In [1]: import numpy as np

In [2]: np.set_printoptions(precision=3, suppress=True, linewidth=120, sign=" ")

In [3]: rng = np.random.default_rng(79)

In [4]: M = np.array([[3, 1, 0, 2, 2],
   ...:     [3, 3, 3, 0, 3],
   ...:     [1, 3, 2, 2, 0],
   ...:     [1, 2, 0, 3, 2],
   ...:     [3, 3, 2, 3, 0],
   ...:     [2, 2, 1, 0, 3],
   ...:     [0, 3, 3, 3, 1],
   ...:     [1, 1, 0, 0, 3],
   ...:     [1, 0, 0, 2, 1]]) * (rng.random((9, 5)) < 0.3)

In [5]: M
Out[5]: 
array([[ 0,  1,  0,  2,  2],
       [ 3,  0,  0,  0,  0],
       [ 0,  0,  2,  2,  0],
       [ 1,  0,  0,  3,  0],
       [ 0,  3,  0,  0,  0],
       [ 0,  0,  0,  0,  0],
       [ 0,  0,  0,  0,  0],
       [ 0,  1,  0,  0,  0],
       [ 0,  0,  0,  0,  1]])

In [6]: f = np.array([1, -2, 1])

In [7]: np.cross(M[0, :3], M[4, :3])
Out[7]: array([ 0,  0,  0])

In [8]: np.correlate(M[0], M[4], "full")
Out[8]: array([ 0,  0,  0,  0,  3,  0,  6,  6,  0])

In [9]: np.polyval(f, M[0])
Out[9]: array([ 1,  0,  1,  1,  1])

In [10]: B = np.c_[M[:, :2] @ np.array([[-3, 2], [2, -3]]), np.array([2, -6, -6, 5, -3, -4, -9, -4, 4])]

In [11]: B
Out[11]: 
array([[ 2, -3,  2],
       [-9,  6, -6],
       [ 0,  0, -6],
       [-3,  2,  5],
       [ 6, -9, -3],
       [ 0,  0, -4],
       [ 0,  0, -9],
       [ 2, -3, -4],
       [ 0,  0,  4]])

In [12]: np.linalg.matrix_rank(B)
Out[12]: np.int64(3)

In [13]: np.round(np.linalg.norm(B - M @ np.linalg.lstsq(M, B)[0], axis=0), 3) + 0
Out[13]: array([  0.  ,   0.  ,  10.99])

In [14]: np.linalg.norm(np.linalg.qr(M)[0].T @ B, axis=0) ** 2 / ((B ** 2).sum(axis=0) + 1e-12)
Out[14]: array([ 1.   ,  1.   ,  0.495])

In [15]: np.round(np.linalg.lstsq(M, B[:, 0])[0], 3) + 0
Out[15]: array([-3.,  2.,  0.,  0.,  0.])

In [16]: B = np.array([[2, 2], [0, 1]])

In [17]: cent = np.array([[3, 3], [0, 1]])

In [18]: K = np.kron(B, cent)

In [19]: K
Out[19]: 
array([[ 6,  6,  6,  6],
       [ 0,  2,  0,  2],
       [ 0,  0,  3,  3],
       [ 0,  0,  0,  1]])

In [20]: B = np.array([[3, 1, 0], [1, 0, 3]])

In [21]: cent = np.kron(B, K)

In [22]: round(np.linalg.norm(cent, 2), 3), round(np.linalg.norm(B, 2) * np.linalg.norm(K, 2), 3)
Out[22]: (np.float64(45.313), np.float64(45.313))

In [23]: np.linalg.matrix_rank(cent)
Out[23]: np.int64(8)

In [24]: cent
Out[24]: 
array([[ 18,  18,  18,  18,   6,   6,   6,   6,   0,   0,   0,   0],
       [  0,   6,   0,   6,   0,   2,   0,   2,   0,   0,   0,   0],
       [  0,   0,   9,   9,   0,   0,   3,   3,   0,   0,   0,   0],
       [  0,   0,   0,   3,   0,   0,   0,   1,   0,   0,   0,   0],
       [  6,   6,   6,   6,   0,   0,   0,   0,  18,  18,  18,  18],
       [  0,   2,   0,   2,   0,   0,   0,   0,   0,   6,   0,   6],
       [  0,   0,   3,   3,   0,   0,   0,   0,   0,   0,   9,   9],
       [  0,   0,   0,   1,   0,   0,   0,   0,   0,   0,   0,   3]])

In [25]: np.linalg.matrix_power(K - np.diag(np.diag(K)), 4)
Out[25]: 
array([[ 0,  0,  0,  0],
       [ 0,  0,  0,  0],
       [ 0,  0,  0,  0],
       [ 0,  0,  0,  0]])

In [26]: K @ K
Out[26]: 
array([[ 36,  48,  54,  72],
       [  0,   4,   0,   6],
       [  0,   0,   9,  12],
       [  0,   0,   0,   1]])

In [27]: np.prod(np.diag(K)), np.round(np.linalg.det(K), 3)
Out[27]: (np.int64(36), np.float64(36.0))

In [28]: np.linalg.matrix_rank(K - K[0, 0] * np.eye(4))
Out[28]: np.int64(3)

In [29]: labels = rng.permutation(4)

In [30]: labels
Out[30]: array([ 2,  3,  1,  0])

In [31]: B = K[labels][:, labels]

In [32]: B
Out[32]: 
array([[ 3,  3,  0,  0],
       [ 0,  1,  0,  0],
       [ 0,  2,  2,  0],
       [ 6,  6,  6,  6]])

In [33]: np.trace(B)
Out[33]: np.int64(12)

In [34]: F = np.load("run8.npy")

In [35]: F
Out[35]: 
array([[ -5.374,  -4.374,   2.374],
       [ -0.961,   0.039,  -2.039],
       [  2.46 ,   3.46 ,  -5.46 ],
       [  3.739,   4.739,  -6.739],
       [ -0.533,   0.467,  -2.467],
       [ -4.769,  -3.769,   1.769],
       [ -2.045,  -1.045,  -0.955],
       [ -3.128,  -2.128,   0.128],
       [  0.781,   1.781,  -3.781],
       [ -5.345,  -4.345,   2.345],
       [ -7.821,  -6.821,   4.821],
       [ -4.359,  -3.359,   1.359],
       [  0.501,   1.501,  -3.501],
       [ -2.205,  -1.205,  -0.795],
       [ -4.56 ,  -3.56 ,   1.56 ],
       [ -0.797,   0.203,  -2.203],
       [ -4.995,  -3.995,   1.995],
       [ -1.57 ,  -0.57 ,  -1.43 ],
       [ -1.879,  -0.879,  -1.121],
       [ -3.236,  -2.236,   0.236],
       [  2.613,   3.613,  -5.613],
       [ -1.209,  -0.209,  -1.791],
       [ -1.215,  -0.215,  -1.785],
       [  2.328,   3.328,  -5.328],
       [  8.563,   9.563, -11.563],
       [ -2.047,  -1.047,  -0.953],
       [  0.689,   1.689,  -3.689],
       [  2.204,   3.204,  -5.204],
       [  0.779,   1.779,  -3.779],
       [  4.018,   5.018,  -7.018],
       [ -4.457,  -3.457,   1.457],
       [ -3.697,  -2.697,   0.697]])

In [36]: # rank 2

In [37]: Uu, sig, Vt = np.linalg.svd(F)

In [38]: sig.round(3) + 0
Out[38]: array([ 33.29 ,  12.204,   0.   ])

In [39]: B = Uu[:, :2] @ np.diag(sig[:2]) @ Vt[:2]

In [40]: B
Out[40]: 
array([[ -5.374,  -4.374,   2.374],
       [ -0.961,   0.039,  -2.039],
       [  2.46 ,   3.46 ,  -5.46 ],
       [  3.739,   4.739,  -6.739],
       [ -0.533,   0.467,  -2.467],
       [ -4.769,  -3.769,   1.769],
       [ -2.045,  -1.045,  -0.955],
       [ -3.128,  -2.128,   0.128],
       [  0.781,   1.781,  -3.781],
       [ -5.345,  -4.345,   2.345],
       [ -7.821,  -6.821,   4.821],
       [ -4.359,  -3.359,   1.359],
       [  0.501,   1.501,  -3.501],
       [ -2.205,  -1.205,  -0.795],
       [ -4.56 ,  -3.56 ,   1.56 ],
       [ -0.797,   0.203,  -2.203],
       [ -4.995,  -3.995,   1.995],
       [ -1.57 ,  -0.57 ,  -1.43 ],
       [ -1.879,  -0.879,  -1.121],
       [ -3.236,  -2.236,   0.236],
       [  2.613,   3.613,  -5.613],
       [ -1.209,  -0.209,  -1.791],
       [ -1.215,  -0.215,  -1.785],
       [  2.328,   3.328,  -5.328],
       [  8.563,   9.563, -11.563],
       [ -2.047,  -1.047,  -0.953],
       [  0.689,   1.689,  -3.689],
       [  2.204,   3.204,  -5.204],
       [  0.779,   1.779,  -3.779],
       [  4.018,   5.018,  -7.018],
       [ -4.457,  -3.457,   1.457],
       [ -3.697,  -2.697,   0.697]])

In [41]: np.round(np.abs(F - B).max(), 3)
Out[41]: np.float64(0.0)

In [42]: np.linalg.matrix_rank(B)
Out[42]: np.int64(2)

In [43]: np.round(np.linalg.norm(F - B, 2), 3), round(float(sig[2]), 3)
Out[43]: (np.float64(0.0), 0.0)

In [44]: F @ F
---------------------------------------------------------------------------
ValueError                                Traceback (most recent call last)
Cell In[44], line 1
----> 1 F @ F

ValueError: matmul: Input operand 1 has a mismatch in its core dimension 0, with gufunc signature (n?,k),(k,m?)->(n?,m?) (size 32 is different from 3)

In [45]: C2 = F.T @ F

In [46]: (F @ F.T).shape
Out[46]: (32, 32)

In [47]: np.diag(C2)
Out[47]: array([ 412.453,  369.399,  475.291])

In [48]: np.allclose(C2, C2.T)
Out[48]: True

In [49]: np.round(np.linalg.eigvalsh(C2)[::-1], 3) + 0
Out[49]: array([ 1108.194,   148.948,     0.   ])

In [50]: cen = F - F.mean(axis=0)

In [51]: Uu, sig, Vt = np.linalg.svd(cen, full_matrices=False)

In [52]: sig.round(3) + 0
Out[52]: array([ 33.247,   0.   ,   0.   ])

In [53]: np.abs(Vt[0]).argmax()
Out[53]: np.int64(1)

In [54]: np.searchsorted(np.cumsum(sig ** 2) / (sig ** 2).sum(), 0.9) + 1
Out[54]: np.int64(1)

In [55]: cent = 5 * np.array([[0.4, 0.2, -0.2, -0.5], [0.1, -0.4, 1.7, 0.2]])

In [56]: labels = rng.integers(0, 2, 17)

In [57]: X = cent[labels] + rng.normal(size=(17, 4))

In [58]: X
Out[58]: 
array([[ 0.772, -2.371,  8.605,  1.833],
       [ 2.124, -2.069, 10.111,  0.35 ],
       [ 2.81 ,  0.772, -1.247, -2.656],
       [ 1.357,  2.595, -1.24 , -3.461],
       [ 0.126, -3.16 ,  9.152,  0.464],
       [ 1.16 ,  1.732,  0.079, -2.987],
       [ 2.538, -0.104, -1.06 , -2.056],
       [ 4.628,  0.965, -1.435, -0.426],
       [ 0.569, -0.033,  8.647,  1.202],
       [-0.407, -2.468,  9.22 ,  0.951],
       [ 0.904, -0.947, -0.682, -2.469],
       [ 0.126, -1.175,  7.117,  1.326],
       [ 0.27 ,  1.514, -2.639, -2.487],
       [ 1.583, -0.225, -0.771, -2.006],
       [ 1.941, -3.541,  6.979,  1.181],
       [ 2.121, -1.481,  9.276, -0.288],
       [-0.487, -3.307,  8.033,  1.744]])

In [59]: # column 2 dominates

In [60]: cen = X - X.mean(axis=0)

In [61]: Uu, sig, Vt = np.linalg.svd(cen, full_matrices=False)

In [62]: Vt[0] * np.sign(Vt[0, np.abs(Vt[0]).argmax()])
Out[62]: array([-0.103, -0.284,  0.905,  0.3  ])

In [63]: np.abs(Vt[-1])
Out[63]: array([ 0.156,  0.443,  0.166,  0.867])

In [64]: np.round(cen.mean(axis=0), 3) + 0
Out[64]: array([ 0.,  0.,  0.,  0.])

In [65]: (np.sign(Uu[:, 0]) == np.sign(Uu[0, 0])).astype(int)
Out[65]: array([ 1,  1,  0,  0,  1,  0,  0,  0,  1,  1,  0,  1,  0,  0,  1,  1,  1])

In [66]: np.searchsorted(np.cumsum(sig ** 2) / (sig ** 2).sum(), 0.9) + 1
Out[66]: np.int64(1)

In [67]: sig ** 2 / (sig ** 2).sum()
Out[67]: array([ 0.903,  0.042,  0.037,  0.017])

In [68]: mat = np.loadtxt("layer11.csv", delimiter=",")

In [69]: mat
Out[69]: 
array([[-6.69 , -3.83 , -2.001, -1.444,  5.739, -8.159],
       [ 4.175,  0.025,  3.923,  1.558,  7.537, -8.839],
       [-6.442, -2.45 , -3.619, -1.688,  5.519, -6.612],
       [ 5.669,  1.063,  8.835, -5.024, -2.136,  7.714],
       [ 3.369,  1.076,  3.616, -0.407,  6.099, -9.312],
       [ 5.976, -2.235,  8.622, -3.499, -0.741,  7.068],
       [-9.374, -3.003, -0.827, -2.273,  5.047, -8.374],
       [ 5.624,  0.407,  5.829,  0.793,  6.461, -8.292],
       [ 5.597,  0.878,  4.041,  0.227,  6.253, -8.872],
       [ 6.915, -0.939,  7.416, -5.576, -2.948,  7.125],
       [ 6.143,  0.951,  4.235,  0.589,  5.849, -8.66 ],
       [ 4.034,  2.01 ,  4.116,  0.292,  6.92 , -8.825],
       [ 4.356,  1.587,  4.055,  0.227,  5.475, -9.471],
       [-6.72 , -2.394, -1.679, -4.215,  4.437, -6.008],
       [-8.436, -3.311, -4.661, -1.863,  6.077, -8.412],
       [ 4.06 , -1.413,  8.126, -4.883, -1.034,  6.325],
       [ 5.092, -1.803,  8.638, -4.39 , -3.293,  8.068],
       [ 4.532,  3.017,  4.894,  1.699,  7.735, -8.712],
       [ 4.118, -0.482,  7.623, -4.873, -1.432,  8.375],
       [ 4.088, -0.175,  7.149, -4.835, -0.837,  8.332],
       [ 6.361,  1.074,  5.195,  1.025,  5.305, -7.255],
       [ 6.109, -0.255,  7.326, -4.409, -2.982,  7.806],
       [-7.788, -2.455, -0.969, -2.626,  6.091, -7.161],
       [-9.715, -4.427, -1.612, -1.866,  6.012, -7.157],
       [ 5.26 ,  0.376,  7.295, -4.816, -0.568,  6.93 ],
       [ 6.315,  2.522,  4.312, -0.174,  6.32 , -7.223],
       [-6.425, -3.073, -2.789, -2.072,  6.149, -8.878],
       [ 3.319,  1.782,  4.037,  1.347,  6.155, -8.137],
       [ 5.494,  2.573,  4.175,  0.256,  6.969, -9.923],
       [ 5.019,  1.934,  2.853, -1.745,  8.033, -9.259],
       [ 6.258, -2.324,  8.914, -5.804, -1.776,  8.903],
       [-6.788, -3.194, -3.169, -0.371,  5.9  , -8.267],
       [ 6.373, -0.936,  9.135, -4.907, -2.326,  6.609]])

In [70]: B = np.array([[-1, -5, 0],
    ...:     [4, -5, -3],
    ...:     [5, -3, -1],
    ...:     [0, -2, 0],
    ...:     [1, 5, 1],
    ...:     [-2, -5, -4]])

In [71]: np.linalg.matrix_rank(np.vstack([mat, B.T]))
Out[71]: np.int64(6)

In [72]: np.einsum("ij->j", mat)
Out[72]: array([ 55.878, -17.424, 123.034, -65.747, 116.009, -98.553])

In [73]: np.linalg.matrix_rank(mat @ B)
Out[73]: np.int64(3)
